$ python3 -q
>>> import numpy as np
>>> from numpy import linalg as LA
>>> np.set_printoptions(suppress=True, linewidth=160)
>>> A = np.load("w.npy")
>>> A
array([[-4,  5,  4,  3],
       [ 1, -2,  5,  4],
       [-2, -4, -2, -5],
       [-1,  3, -3, -2]])
>>> np.round(LA.eigvals(A), 2)
array([-7.04+0.j , -1.32+3.4j, -1.32-3.4j, -0.32+0.j ])
>>> np.kron(np.eye(2, dtype=int), A)
array([[-4,  5,  4,  3,  0,  0,  0,  0],
       [ 1, -2,  5,  4,  0,  0,  0,  0],
       [-2, -4, -2, -5,  0,  0,  0,  0],
       [-1,  3, -3, -2,  0,  0,  0,  0],
       [ 0,  0,  0,  0, -4,  5,  4,  3],
       [ 0,  0,  0,  0,  1, -2,  5,  4],
       [ 0,  0,  0,  0, -2, -4, -2, -5],
       [ 0,  0,  0,  0, -1,  3, -3, -2]])
>>> np.einsum("ii->", A)
np.int64(-10)
>>> round(float(LA.det(A.T)), 2)
30.0
>>> round(float(LA.det(2 * A)), 2), np.round(LA.det(A), 2)
(480.0, np.float64(30.0))
>>> round(float(LA.eigvals(A).sum().real), 2)
-10.0
>>> np.round(LA.det(A[::-1]), 2)
np.float64(30.0)
>>> np.round(LA.norm(A, 2) / LA.norm(A), 2)
np.float64(0.78)
>>> np.round(np.abs(LA.svd(A)[2][-1]), 2)
array([0.45, 0.3 , 0.55, 0.64])
>>> [round(float(x), 2) for x in LA.svd(A, compute_uv=False)[:3]]
[10.51, 7.36, 4.39]
>>> x = np.array([0, 4, 4, 1])
>>> (A @ x).argmax()
np.int64(0)
>>> LA.norm(A @ x) <= LA.norm(A, 2) * LA.norm(x) + 1e-9
np.True_
>>> A @ x
array([ 39,  16, -29,  -2])
>>> np.einsum("ij,j->i", A, x)
array([ 39,  16, -29,  -2])
>>> (A * x).sum(axis=1)
array([ 39,  16, -29,  -2])
>>> Uu, s, Vh = LA.svd(A, full_matrices=False)
>>> np.round(np.cumsum(s ** 2) / np.sum(s ** 2), 2)
array([0.6, 0.9, 1. , 1. ])
>>> s.round(2)
array([10.51,  7.36,  4.39,  0.09])
>>> np.allclose(Uu * s @ Vh, A)
True
>>> np.round(Vh @ Vh.T, 2) + 0
array([[1., 0., 0., 0.],
       [0., 1., 0., 0.],
       [0., 0., 1., 0.],
       [0., 0., 0., 1.]])
>>> np.abs(Uu[:, 0]).round(6).argmax()
np.int64(0)
>>> E = np.load("x.npy")
>>> E
array([[41.19, 39.77, 10.18,  9.72, 19.03, 21.59],
       [41.14, 40.19,  9.21, 10.32, 21.36, 19.31],
       [39.48, 42.01, 10.  ,  9.  , 19.53, 21.17],
       [41.48, 41.31, 10.39,  9.93, 19.31, 20.27],
       [38.04, 40.31, 11.73, 11.09, 18.71, 21.71],
       [39.01, 40.09, 10.29,  9.77, 19.65, 20.99],
       [40.8 , 38.96, 10.05,  9.72, 20.42, 18.54],
       [38.83, 39.77,  8.66,  9.22, 19.47, 19.17],
       [39.64, 40.3 , 11.71, 10.62, 18.9 , 19.46],
       [38.71, 38.9 ,  9.25, 11.19, 19.64, 20.48],
       [41.74, 39.51,  9.09,  9.62, 19.22, 19.35]])
>>> blk = np.stack([E, 5 * E, E[::-1]])
>>> LA.matrix_rank(blk.reshape(3, -1))
np.int64(2)
>>> np.round(LA.norm(blk, axis=(1, 2)), 2)
array([ 215.08, 1075.42,  215.08])
>>> (blk @ E.T).shape
(3, 11, 11)
>>> blk.shape
(3, 11, 6)
>>> LA.matrix_rank(blk)
array([6, 6, 6])
>>> x = np.array([7, 2, 0, 7, 5, 2])
>>> h1 = np.maximum(E @ x, 0)
>>> E * (h1 > 1e-9)[:, None]
array([[41.19, 39.77, 10.18,  9.72, 19.03, 21.59],
       [41.14, 40.19,  9.21, 10.32, 21.36, 19.31],
       [39.48, 42.01, 10.  ,  9.  , 19.53, 21.17],
       [41.48, 41.31, 10.39,  9.93, 19.31, 20.27],
       [38.04, 40.31, 11.73, 11.09, 18.71, 21.71],
       [39.01, 40.09, 10.29,  9.77, 19.65, 20.99],
       [40.8 , 38.96, 10.05,  9.72, 20.42, 18.54],
       [38.83, 39.77,  8.66,  9.22, 19.47, 19.17],
       [39.64, 40.3 , 11.71, 10.62, 18.9 , 19.46],
       [38.71, 38.9 ,  9.25, 11.19, 19.64, 20.48],
       [41.74, 39.51,  9.09,  9.62, 19.22, 19.35]])
>>> np.round(np.maximum(E @ x, 0) - np.maximum(-E @ x, 0), 2)
array([574.24, 586.02, 563.37, 579.58, 561.5 , 561.87, 570.74, 551.58, 565.84, 566.26, 573.34])
>>> np.round(E.T @ h1, 2)
array([250307.72, 250814.62,  62854.75,  62665.76, 122414.98, 126230.02])
>>> Uu, s, Vh = LA.svd(E)
>>> s.round(2)
array([214.97,   5.06,   2.85,   2.59,   2.34,   1.23])
>>> M2 = Uu[:, :1] @ np.diag(s[:1]) @ Vh[:1]
>>> np.round(LA.norm(E - M2, 2), 2), round(float(s[1]), 2)
(np.float64(5.06), 5.06)
>>> rng = np.random.default_rng(46860)
>>> labels = rng.permutation(6)
>>> M2 = E[:, labels] * rng.choice([-1, 1], 6)
>>> M2
array([[-39.77,  -9.72,  41.19, -19.03,  10.18, -21.59],
       [-40.19, -10.32,  41.14, -21.36,   9.21, -19.31],
       [-42.01,  -9.  ,  39.48, -19.53,  10.  , -21.17],
       [-41.31,  -9.93,  41.48, -19.31,  10.39, -20.27],
       [-40.31, -11.09,  38.04, -18.71,  11.73, -21.71],
       [-40.09,  -9.77,  39.01, -19.65,  10.29, -20.99],
       [-38.96,  -9.72,  40.8 , -20.42,  10.05, -18.54],
       [-39.77,  -9.22,  38.83, -19.47,   8.66, -19.17],
       [-40.3 , -10.62,  39.64, -18.9 ,  11.71, -19.46],
       [-38.9 , -11.19,  38.71, -19.64,   9.25, -20.48],
       [-39.51,  -9.62,  41.74, -19.22,   9.09, -19.35]])
>>> Uu, _, Vh = LA.svd(E.T @ M2)
>>> np.round(Uu @ Vh, 2) + 0
array([[ 0.,  0.,  1.,  0.,  0.,  0.],
       [-1.,  0.,  0.,  0.,  0.,  0.],
       [ 0.,  0.,  0.,  0.,  1.,  0.],
       [ 0., -1.,  0.,  0.,  0.,  0.],
       [ 0.,  0.,  0., -1.,  0.,  0.],
       [ 0.,  0.,  0.,  0.,  0., -1.]])
>>> np.round(LA.lstsq(E, M2)[0], 2) + 0
array([[ 0.,  0.,  1.,  0.,  0.,  0.],
       [-1.,  0.,  0.,  0.,  0.,  0.],
       [ 0.,  0.,  0.,  0.,  1.,  0.],
       [ 0., -1.,  0.,  0.,  0.,  0.],
       [ 0.,  0.,  0., -1.,  0.,  0.],
       [ 0.,  0.,  0.,  0.,  0., -1.]])
>>> X = np.load("m.npy")
>>> X
array([[-7, -8,  2,  1],
       [-9,  0, -2, -1],
       [-7,  2, -6, -9],
       [ 0, -8, -3,  4],
       [-9,  7, -3,  5],
       [-2,  7, -1,  0],
       [20, -8,  8,  4]])
>>> x = np.array([0, -1, -2, 0])
>>> y = X @ x
>>> np.round(LA.solve(X.T @ X, X.T @ y), 2) + 0
array([ 0., -1., -2.,  0.])
>>> y
array([ 4,  4, 10, 14, -1, -5, -8])
>>> y = y + 0.3 * rng.normal(size=7)
>>> y.round(2)
array([ 3.96,  4.22, 10.32, 14.11, -0.84, -4.56, -7.78])
>>> beta, *_ = LA.lstsq(X, y)
>>> [round(float(LA.norm(LA.solve(X.T @ X + lam * np.eye(4), X.T @ y))), 2) for lam in (0, 1, 10, 100)]
[2.26, 2.2, 1.83, 0.88]
>>> beta.round(2) + 0
array([ 0.01, -0.99, -2.03,  0.  ])
>>> np.round(LA.norm(y - X @ beta), 2)
np.float64(0.62)
